% python3 -q
>>> import numpy as np
>>> from numpy import linalg as LA
>>> np.set_printoptions(precision=2, suppress=True, linewidth=100, legacy="1.25")
>>> W0 = np.load("data.npy")
>>> W0
array([[ 3, -3,  2],
       [ 1,  3, -1],
       [ 2, -6,  3]])
>>> cov = W0.T @ W0
>>> np.round(LA.svd(W0, compute_uv=False) ** 2, 2) + 0
array([74.87,  7.13,  0.  ])
>>> cov
array([[ 14, -18,  11],
       [-18,  54, -27],
       [ 11, -27,  14]])
>>> M = np.array([[-3.22, 6.78, 1.38],
...     [-1.6, 1.8, -0.41],
...     [-3.18, 3.61, -0.77],
...     [-1.62, 1.79, -0.42],
...     [-3.19, 3.63, -0.81],
...     [-3.2, 6.74, 1.38],
...     [-0.01, 3.21, 2.2],
...     [-1.59, 5.02, 1.8],
...     [-1.59, 3.4, 0.7],
...     [-1.59, 3.38, 0.7],
...     [0.0, 0.0, 0.02],
...     [0.03, 0.0, 0.0],
...     [0.01, 3.22, 2.22],
...     [-3.2, 6.77, 1.38],
...     [-3.21, 5.17, 0.28],
...     [-3.19, 3.6, -0.81],
...     [-3.13, 5.21, 0.32],
...     [-1.58, 1.76, -0.4]])
>>> M
array([[-3.22,  6.78,  1.38],
       [-1.6 ,  1.8 , -0.41],
       [-3.18,  3.61, -0.77],
       [-1.62,  1.79, -0.42],
       [-3.19,  3.63, -0.81],
       [-3.2 ,  6.74,  1.38],
       [-0.01,  3.21,  2.2 ],
       [-1.59,  5.02,  1.8 ],
       [-1.59,  3.4 ,  0.7 ],
       [-1.59,  3.38,  0.7 ],
       [ 0.  ,  0.  ,  0.02],
       [ 0.03,  0.  ,  0.  ],
       [ 0.01,  3.22,  2.22],
       [-3.2 ,  6.77,  1.38],
       [-3.21,  5.17,  0.28],
       [-3.19,  3.6 , -0.81],
       [-3.13,  5.21,  0.32],
       [-1.58,  1.76, -0.4 ]])
>>> P = M @ LA.solve(M.T @ M, M.T)
>>> np.round(P @ M[:, 2], 2) + 0
array([ 1.38, -0.41, -0.77, -0.42, -0.81,  1.38,  2.2 ,  1.8 ,  0.7 ,  0.7 ,  0.02,  0.  ,  2.22,
        1.38,  0.28, -0.81,  0.32, -0.4 ])
>>> print(np.allclose(P @ P, P))
True
